% python3 -q
>>> import numpy as np
>>> np.set_printoptions(precision=1, suppress=True, linewidth=160)
>>> M = np.loadtxt("m.csv", delimiter=",")
>>> print(M)
[[-1.  1.  1.]
 [ 1. -1.  1.]
 [ 1.  1. -1.]]
>>> # equal to its transpose
>>> print((M + M.T) / 2)
[[-1.  1.  1.]
 [ 1. -1.  1.]
 [ 1.  1. -1.]]
>>> print(np.allclose(M @ M.T, M.T @ M))
True
>>> print(np.linalg.matrix_power(M, 3))
[[-5.  3.  3.]
 [ 3. -5.  3.]
 [ 3.  3. -5.]]
>>> print(M @ M)
[[ 3. -1. -1.]
 [-1.  3. -1.]
 [-1. -1.  3.]]
>>> proj = np.triu(np.array([[5, 2, 0], [5, 5, 5], [5, 1, 2]]), 1) + np.eye(3)
>>> Y = proj @ M @ np.linalg.inv(proj)
>>> print(np.round(np.poly(Y), 1) + 0)
[ 1.  3.  0. -4.]
>>> print(proj @ M - M @ proj)
[[ 2.  0. -3.]
 [ 5.  3.  0.]
 [ 0. -2. -5.]]
>>> rng = np.random.default_rng(2054)
>>> lab = rng.integers(0, 3, 3)
>>> mat = np.array([[3, 4, 5], [2, 0, 0], [1, 4, 2]]) * (lab[:, None] == lab)
>>> print(mat)
[[3 0 0]
 [0 0 0]
 [0 4 2]]
>>> # 2 groups of indices that never mix
>>> print(np.einsum("ij,ji->", mat, mat))
13
>>> print(np.round(np.linalg.det(mat.T), 1))
0.0
>>> print(np.round(np.linalg.eigvals(mat).sum().real, 1))
5.0
>>> print(np.linalg.eigvals(mat))
[2. 3. 0.]
>>> print(np.round(np.linalg.det(2 * mat), 1), np.round(np.linalg.det(mat), 1))
0.0 0.0
>>> print(np.poly(mat))
[ 1. -5.  6.  0.]
>>> print(np.kron(np.eye(2, dtype=int), mat))
[[3 0 0 0 0 0]
 [0 0 0 0 0 0]
 [0 4 2 0 0 0]
 [0 0 0 3 0 0]
 [0 0 0 0 0 0]
 [0 0 0 0 4 2]]
>>> left, s, Vt = np.linalg.svd(mat)
>>> vecs = Vt[:(s > 1e-8).sum()]
>>> x = mat[0] + -3 * mat[2] + rng.integers(2) * np.eye(3)[2]
>>> print(x)
[  3. -12.  -6.]
>>> print(np.round(np.linalg.norm(x - vecs.T @ vecs @ x), 1))
0.0
>>> print(np.allclose(vecs.T @ vecs @ x, x))
True
>>> data = np.array([[-12, 14, -8, -1],
...     [12, 0, 8, 11],
...     [15, -1, 10, 5],
...     [24, -6, 16, 10],
...     [0, 2, 0, 4]])
>>> rank = np.linalg.matrix_rank(data)
>>> print(rank)
3
>>> N = np.linalg.svd(data)[2][rank:].T
>>> print([int(np.linalg.matrix_rank(data[:i])) for i in range(1, len(data) + 1)])
[1, 2, 3, 3, 3]
>>> print(np.round(data @ N, 1) + 0)
[[0.]
 [0.]
 [0.]
 [0.]
 [0.]]
>>> print(np.allclose(data @ N, 0))
True
>>> print([int(np.linalg.matrix_rank(np.delete(data, i, axis=0))) for i in range(5)])
[3, 3, 3, 3, 3]
>>> print(np.round(N[:, 0] / N[np.abs(N[:, 0]).round(6).argmax(), 0], 1) + 0)
[-0.7  0.   1.   0. ]
>>> print([int(np.linalg.matrix_rank(data[:, :j + 1])) for j in range(4)])
[1, 2, 2, 3]
>>> J = np.load("mat.npy")
>>> print(J)
[[  7  15  27 -88  40]
 [ 59 -50 -51  29  40]
 [-56  51  54 -43 -32]
 [-35   1 -15 108 -72]]
>>> print(np.round(np.linalg.norm(J, 2) / np.linalg.norm(J), 1))
0.8
>>> print(np.argsort(-np.linalg.norm(J, axis=0).round(6), kind="stable")[:3])
[3 4 0]
>>> print(np.linalg.cond(J) > 100)
True
>>> left, s, Vt = np.linalg.svd(J)
>>> vecs = Vt[:(s > 1e-8).sum()]
>>> x = J[1] + 5 * J[0] + rng.integers(2) * np.eye(5)[1]
>>> print(x)
[  94.   26.   84. -411.  240.]
>>> print(np.round(vecs.T @ vecs, 1) + 0)
[[ 0.4 -0.3 -0.2  0.   0.3]
 [-0.3  0.2  0.2 -0.2 -0.2]
 [-0.2  0.2  0.3 -0.3 -0.1]
 [ 0.  -0.2 -0.3  0.8 -0.3]
 [ 0.3 -0.2 -0.1 -0.3  0.4]]
>>> print(np.linalg.matrix_rank(np.vstack([J, x])))
3
>>> print(np.diag(vecs.T @ vecs))
[0.4 0.2 0.3 0.8 0.4]
>>> print(round(float(np.linalg.norm(x - vecs.T @ vecs @ x)), 1))
0.9
>>> rank = np.linalg.matrix_rank(J)
>>> print(rank)
2
>>> N = np.linalg.svd(J)[2][rank:].T
>>> print(np.allclose(J @ N, 0))
True
>>> print(np.round(J @ N, 1) + 0)
[[0. 0. 0.]
 [0. 0. 0.]
 [0. 0. 0.]
 [0. 0. 0.]]
>>> feats = np.vander(np.arange(4) - 1, 4, increasing=True)
>>> print(feats)
[[ 1 -1  1 -1]
 [ 1  0  0  0]
 [ 1  1  1  1]
 [ 1  2  4  8]]
>>> Y = feats[0, 0] * feats[1:] - np.outer(feats[1:, 0], feats[0])
>>> print(Y)
[[ 0  1 -1  1]
 [ 0  2  0  2]
 [ 0  3  3  9]]
>>> print(np.flatnonzero(~Y.round(6).any(axis=1)))
[]
>>> print(np.linalg.matrix_rank(Y), np.linalg.matrix_rank(feats))
3 4
>>> print(round(float(np.linalg.norm(feats, 1)), 1), round(float(np.linalg.norm(feats, np.inf)), 1))
10.0 15.0
>>> print(round(np.linalg.norm(feats[2], 1), 1), np.round(np.linalg.norm(feats[2], np.inf), 1))
4.0 1.0
>>> print(np.linalg.norm(feats, axis=1).argmax())
3
>>> print(round(np.linalg.det(2 * feats), 1), round(np.linalg.det(feats), 1))
192.0 12.0
>>> print(np.einsum("ii->", feats))
10
>>> blk = np.stack([feats, 3 * feats, feats[::-1]])
>>> print(blk.shape)
(3, 4, 4)
>>> print(np.linalg.norm(blk, axis=(1, 2)))
[ 9.7 29.1  9.7]
>>> print(np.einsum("bij,cij->bc", blk, blk))
[[ 94 282  -8]
 [282 846 -24]
 [ -8 -24  94]]
>>> print(np.linalg.det(blk))
[ 12. 972.  12.]
>>> print(blk.sum(axis=0))
[[ 5 -2  8  4]
 [ 5  1  1  1]
 [ 5  4  4  4]
 [ 5  7 17 31]]
>>> print((blk @ feats.T).shape)
(3, 4, 4)
>>> print(np.linalg.matrix_rank(blk.reshape(3, -1)))
2
>>> X = np.load("arr.npy")
>>> print(X)
[[-0.6 -1.4 -0.4  0.5]
 [-1.5  1.3  1.   4.8]
 [-0.1 -2.1 -2.5  2. ]
 [-1.   4.6 -0.2 -0.7]
 [ 1.1 -0.9  0.1  0.8]
 [-1.4 -0.4 -1.9  2.5]
 [ 1.5 -3.3 -2.5  6.8]
 [ 0.  -0.2 -2.7  0. ]
 [ 4.  -3.4  2.9 -3.4]
 [-1.6 -0.5  0.3  1.7]
 [ 2.4  5.2  2.1 -2. ]
 [-3.1 -5.4  3.5 -3.3]
 [-5.  -0.5  4.8  1.6]
 [ 0.7  4.4  2.1 -1.9]
 [ 0.3 -5.7  0.4  5.4]
 [ 0.5  1.4 -1.   1.7]
 [ 1.1 -0.2 -3.1 -1.6]]
>>> cen = (X - X.mean(axis=0)) / X.std(axis=0)
>>> print(cen.std(axis=0))
[1. 1. 1. 1.]
>>> print(np.argwhere(np.abs(cen) > 2))
[[ 6  3]
 [ 8  0]
 [12  0]
 [12  2]]
>>> coef = np.linalg.lstsq(np.delete(cen, 0, axis=1), cen[:, 0])[0]
>>> print(round(1 - np.var(cen[:, 0] - np.delete(cen, 0, axis=1) @ coef), 1))
0.2
>>> print(coef.round(1) + 0)
[ 0.  -0.4 -0.3]
>>> cen = X - X.mean(axis=0)
>>> vecs = np.linalg.svd(cen)[2][:3]
>>> Y = cen - cen @ vecs.T @ vecs
>>> print(Y.std(axis=0))
[1.  0.1 1.  0.6]
>>> print(np.diag(vecs.T @ vecs))
[0.6 1.  0.6 0.8]
>>> print(np.round(np.cov(cen @ vecs.T, rowvar=False), 1) + 0)
[[12.4  0.   0. ]
 [ 0.   8.   0. ]
 [ 0.   0.   5.6]]
>>> proj = X @ np.linalg.solve(X.T @ X, X.T)
>>> print(np.round(proj @ X[:, 3], 1) + 0)
[ 0.5  4.8  2.  -0.7  0.8  2.5  6.8  0.  -3.4  1.7 -2.  -3.3  1.6 -1.9  5.4  1.7 -1.6]
>>> print(np.round(np.diag(proj), 1) + 0)
[0.  0.3 0.1 0.2 0.  0.1 0.4 0.1 0.6 0.  0.3 0.5 0.5 0.2 0.4 0.1 0.2]
>>> print(np.linalg.matrix_rank(np.eye(17) - proj))
13
>>> E = np.loadtxt("sample5.csv", delimiter=",")
>>> print(E)
[[-0.3  0.1  0.9]
 [-0.4  0.   1. ]
 [-0.9  1.4  0. ]]
>>> q = E.astype(float).copy()
>>> for j in range(3):
...     q[:, j] -= q[:, :j] @ (q[:, :j].T @ q[:, j])
...     q[:, j] /= np.linalg.norm(q[:, j])
... 
>>> print(q)
[[-0.3 -0.4  0.9]
 [-0.4 -0.8 -0.5]
 [-0.9  0.5 -0.1]]
>>> print(np.round(q.T @ q, 1) + 0)
[[1. 0. 0.]
 [0. 1. 0.]
 [0. 0. 1.]]
